% ipython --no-banner

In [1]: import numpy as np

In [2]: np.set_printoptions(suppress=True, linewidth=100)

In [3]: def rnd(a):
   ...:     return np.round(a, 1) + 0
   ...: 

In [4]: E = np.load("w.npy")

In [5]: rnd(E)
Out[5]: 
array([[ 0.9,  0.1, -0.2,  0. ,  0.3, -0.3],
       [ 0.1,  0.9,  0.1,  0. , -0.2,  0.2],
       [-0.2,  0.1,  0.7,  0.1,  0.5, -0.4],
       [ 0. ,  0. ,  0.1,  1. , -0.1,  0.1],
       [ 0.3, -0.2,  0.5, -0.1,  0.2,  0.8],
       [-0.3,  0.2, -0.4,  0.1,  0.8,  0.3]])

In [6]: # symmetric

In [7]: print(np.all(np.linalg.eigvalsh(E) > 0))
False

In [8]: rnd(np.linalg.eigvalsh(E).min())
Out[8]: np.float64(-1.0)

In [9]: t3 = np.stack([E, 2 * E, E[::-1]])

In [10]: rnd(np.linalg.det(t3))
Out[10]: array([ -1., -64.,   1.])

In [11]: rnd(np.linalg.norm(t3, axis=(1, 2)))
Out[11]: array([2.4, 4.9, 2.4])

In [12]: print(np.linalg.matrix_rank(t3))
[6 6 6]

In [13]: (t3 @ E.T).shape
Out[13]: (3, 6, 6)

In [14]: print(t3.shape)
(3, 6, 6)

In [15]: def softmax(z):
    ...:     e = np.exp(z - z.max(axis=-1, keepdims=True))
    ...:     return e / e.sum(axis=-1, keepdims=True)
    ...: 

In [16]: print(rnd(softmax(E[2] + 2)))
[0.1 0.2 0.3 0.1 0.2 0.1]

In [17]: print(rnd(softmax(E[2])))
[0.1 0.2 0.3 0.1 0.2 0.1]

In [18]: S = E @ E.T / np.sqrt(6)

In [19]: rnd(softmax(S)[2] @ E)
Out[19]: array([0.1, 0.2, 0.2, 0.2, 0.2, 0.1])

In [20]: softmax(S).round(6).argmax(axis=1)
Out[20]: array([0, 1, 2, 3, 4, 5])

In [21]: C2 = E.T @ E

In [22]: np.allclose(C2, C2.T)
Out[22]: True

In [23]: rnd(np.linalg.eigvalsh(C2)[::-1])
Out[23]: array([1., 1., 1., 1., 1., 1.])

In [24]: rnd(np.diag(C2))
Out[24]: array([1., 1., 1., 1., 1., 1.])

In [25]: rnd(C2)
Out[25]: 
array([[1., 0., 0., 0., 0., 0.],
       [0., 1., 0., 0., 0., 0.],
       [0., 0., 1., 0., 0., 0.],
       [0., 0., 0., 1., 0., 0.],
       [0., 0., 0., 0., 1., 0.],
       [0., 0., 0., 0., 0., 1.]])

In [26]: feats = 2 * np.eye(7) + np.eye(7, k=1)

In [27]: print(feats)
[[2. 1. 0. 0. 0. 0. 0.]
 [0. 2. 1. 0. 0. 0. 0.]
 [0. 0. 2. 1. 0. 0. 0.]
 [0. 0. 0. 2. 1. 0. 0.]
 [0. 0. 0. 0. 2. 1. 0.]
 [0. 0. 0. 0. 0. 2. 1.]
 [0. 0. 0. 0. 0. 0. 2.]]

In [28]: rnd(np.sort(np.linalg.eigvals(feats)))
Out[28]: array([2., 2., 2., 2., 2., 2., 2.])

In [29]: print(feats @ feats)
[[4. 4. 1. 0. 0. 0. 0.]
 [0. 4. 4. 1. 0. 0. 0.]
 [0. 0. 4. 4. 1. 0. 0.]
 [0. 0. 0. 4. 4. 1. 0.]
 [0. 0. 0. 0. 4. 4. 1.]
 [0. 0. 0. 0. 0. 4. 4.]
 [0. 0. 0. 0. 0. 0. 4.]]

In [30]: np.linalg.matrix_rank(feats - feats[0, 0] * np.eye(7))
Out[30]: np.int64(6)
